$ python3 -q
>>> import numpy as np
>>> np.set_printoptions(suppress=True, linewidth=200)
>>> W0 = np.load("block4.npy")
>>> W0
array([[ 0,  0,  7,  2,  0,  2,  1],
       [ 2,  0,  0,  0,  0,  4,  5],
       [16,  9,  0,  0,  0,  0,  0],
       [ 0,  0,  5,  0,  0,  0,  3],
       [ 6,  0,  6,  0,  4, 10,  0],
       [ 1,  0,  8,  0,  6, 12,  0],
       [ 6,  3,  3,  0,  0,  1,  0],
       [ 5,  0,  0,  0,  0,  1,  0],
       [14,  9,  1,  0,  0,  0,  0],
       [ 4,  1,  0,  0,  0,  0,  1],
       [ 0,  0,  5,  0,  0,  6,  0],
       [ 0,  0, 12,  0,  1,  7,  0],
       [ 0,  0,  1,  0,  4,  9,  1],
       [12,  5,  0,  0,  0,  0,  0],
       [ 5,  0,  0,  0,  0,  1,  3],
       [18,  9,  0,  0,  0,  0,  0],
       [ 5,  0,  0,  0,  0,  5,  0],
       [ 0,  0,  0,  0,  0,  0,  4],
       [12,  3,  3,  0,  0,  4,  0],
       [ 3,  0,  3,  0,  0,  4,  0],
       [ 5,  0,  1,  0,  0,  0,  0],
       [ 3,  0,  0,  0,  0,  2,  3],
       [ 3,  0,  0,  0,  0,  0,  3],
       [10,  9,  2,  0,  0,  0,  0],
       [ 1,  0,  0,  0,  0,  0,  6],
       [ 8,  5,  1,  0,  0,  0,  0],
       [ 0,  0, 11,  4,  3,  6,  5],
       [ 7,  0,  8,  0,  0,  6,  0],
       [13,  6,  0,  0,  0,  0,  0],
       [11,  6,  0,  0,  0,  0,  1],
       [ 4,  1,  0,  0,  0,  0,  1],
       [ 8,  5, 10,  0,  0,  4,  0],
       [ 0,  0, 10,  1,  0,  4,  0],
       [ 0,  0, 13,  0,  6, 13,  0],
       [ 0,  0,  7,  0,  0,  0,  0],
       [ 2,  0,  0,  0,  0,  0,  7]])
>>> # rows 9 and 30 are equal
>>> rng = np.random.default_rng(89204)
>>> A2 = W0 + rng.integers(-2, 3, (36, 2)) @ rng.integers(-2, 3, (2, 7))
>>> print(A2)
[[ 0  1 11  3 -1  1 -1]
 [ 3  0 -6 -1  1  6  8]
 [15  9  6  1 -1 -2 -3]
 [-3 -5  3 -2  2 -1  4]
 [ 8  3  6  1  3 11  0]
 [-2 -5  6 -2  8 11  1]
 [ 7  5  5  1 -1  1 -1]
 [ 6  0 -6 -1  1  3  3]
 [16 12  1  1 -1  1  0]
 [ 3 -1 -2 -1  1  0  2]
 [ 1  1  3  0  0  7  1]
 [ 3  4 10  1  0  9  1]
 [-3 -4  3 -1  5  7  0]
 [14  9  4  2 -2  0 -2]
 [ 4 -2 -2 -1  1  1  4]
 [19 10 -2  0  0  1  1]
 [ 3 -2  4  0  0  3 -2]
 [-1 -2 -2 -1  1  0  5]
 [14  6  3  1 -1  5  0]
 [ 5  2 -1  0  0  6  2]
 [ 5  2  9  2 -2 -2 -4]
 [ 7  6  0  2 -2  4  3]
 [ 4  0 -6 -1  1  2  6]
 [11 12  8  2 -2 -1 -3]
 [ 1  1  4  1 -1 -1  4]
 [ 7  5  7  1 -1 -2 -3]
 [-1  0 17  5  2  4  2]
 [ 5 -3  8 -1  1  5  0]
 [15  8 -4  0  0  2  2]
 [10  4 -2 -1  1  0  2]
 [ 1 -4 -2 -2  2 -1  2]
 [10  8 10  1 -1  5  0]
 [ 2  2  6  1  0  6  2]
 [-1 -2 11 -1  7 13  1]
 [ 0  2 15  2 -2 -2 -4]
 [ 1 -2 -2 -1  1  0  8]]
>>> np.round(np.linalg.svd(A2 - W0, compute_uv=False), 2) + 0
array([28.35, 21.18,  0.  ,  0.  ,  0.  ,  0.  ,  0.  ])
>>> np.linalg.matrix_rank(A2 - W0, tol=1e-8)
np.int64(2)
